$ python -q
>>> import numpy as np
>>> import numpy.linalg as la
>>> np.set_printoptions(suppress=True, linewidth=100)
>>> F = np.loadtxt("out7.csv", delimiter=",")
>>> F
array([[ 1.,  1.,  1.,  1., -1., -1., -1., -1.],
       [ 1.,  1.,  1.,  1.,  1.,  1.,  1.,  1.],
       [ 1.,  1., -1., -1.,  1.,  1., -1., -1.]])
>>> rng = np.random.default_rng(77184)
>>> out = F + rng.integers(-2, 3, (3, 1)) @ rng.integers(-2, 3, (1, 8))
>>> out
array([[ 3.,  3.,  3., -1.,  0., -2.,  0., -1.],
       [ 5.,  5.,  5., -3.,  3., -1.,  3.,  1.],
       [ 3.,  3.,  1., -3.,  2.,  0.,  0., -1.]])
>>> print(out - F)
[[ 2.  2.  2. -2.  1. -1.  1.  0.]
 [ 4.  4.  4. -4.  2. -2.  2.  0.]
 [ 2.  2.  2. -2.  1. -1.  1.  0.]]
>>> print(la.matrix_rank(out - F, tol=1e-8))
1
>>> blk = np.stack([F, 3 * F, F[::-1]])
>>> (blk @ F.T).shape
(3, 3, 3)
>>> blk.shape
(3, 3, 8)
>>> M = np.load("w.npy")
>>> M
array([[-0.235,  0.493,  0.941],
       [ 0.345,  0.77 ,  0.623],
       [-0.08 ,  0.02 ,  0.282],
       [ 0.592,  0.1  , -0.962],
       [ 0.565,  0.696, -0.422],
       [-0.04 , -0.02 ,  0.09 ],
       [ 0.04 , -0.565, -0.862],
       [ 0.38 ,  0.414, -0.43 ],
       [-0.641, -0.778,  0.462],
       [-0.31 , -0.523, -0.05 ],
       [ 0.197,  0.38 ,  0.1  ],
       [ 0.38 ,  0.592, -0.02 ],
       [ 0.762,  0.856, -0.675],
       [-0.478, -0.856, -0.604],
       [ 0.762,  0.943,  0.06 ],
       [ 0.641,  0.856, -0.06 ],
       [ 0.706,  0.8  , -0.647]])
>>> d = la.norm(M[:, None] - M[None], axis=-1)
>>> print(d[1].round(6).argsort(kind="stable")[:4])
[ 1 11 10  0]
>>> d[:5, :5].round(3)
array([[0.   , 0.717, 0.826, 2.112, 1.593],
       [0.717, 0.   , 0.927, 1.738, 1.07 ],
       [0.826, 0.927, 0.   , 1.416, 1.17 ],
       [2.112, 1.738, 1.416, 0.   , 0.805],
       [1.593, 1.07 , 1.17 , 0.805, 0.   ]])
>>> np.unravel_index(d.round(6).argmax(), d.shape)
(np.int64(8), np.int64(12))
>>> vec = np.array([0, -2, 1])
>>> y = M @ vec
>>> b, lr = np.zeros(3), 1 / la.norm(M, 2) ** 2
>>> for i in range(30):
...     b -= lr * M.T @ (M @ b - y)
...     if i % 5 == 0: print(i, round(la.norm(M @ b - y), 3))
... 
0 0.467
5 0.391
10 0.375
15 0.359
20 0.344
25 0.33
>>> b.round(3)
array([-0.839, -1.437,  0.653])
>>> round(la.cond(M), 3)
np.float64(10.87)
>>> out = np.c_[M[:, :1] @ np.array([[2]]), np.array([0, 8, -4, -4, -2, -6, 8, 6, -3, -6, -3, 6, 7, -8, -5, -3, 5])]
>>> out
array([[-0.47 ,  0.   ],
       [ 0.69 ,  8.   ],
       [-0.16 , -4.   ],
       [ 1.184, -4.   ],
       [ 1.13 , -2.   ],
       [-0.08 , -6.   ],
       [ 0.08 ,  8.   ],
       [ 0.76 ,  6.   ],
       [-1.282, -3.   ],
       [-0.62 , -6.   ],
       [ 0.394, -3.   ],
       [ 0.76 ,  6.   ],
       [ 1.524,  7.   ],
       [-0.956, -8.   ],
       [ 1.524, -5.   ],
       [ 1.282, -3.   ],
       [ 1.412,  5.   ]])
>>> print(la.matrix_rank(np.c_[M, out]))
4
>>> np.round(la.norm(out - M @ la.lstsq(M, out)[0], axis=0), 3) + 0
array([ 0.   , 20.713])
>>> np.round(la.norm(la.qr(M)[0].T @ out, axis=0) ** 2 / ((out ** 2).sum(axis=0) + 1e-12), 3)
array([1.   , 0.138])
>>> la.matrix_rank(out)
np.int64(2)
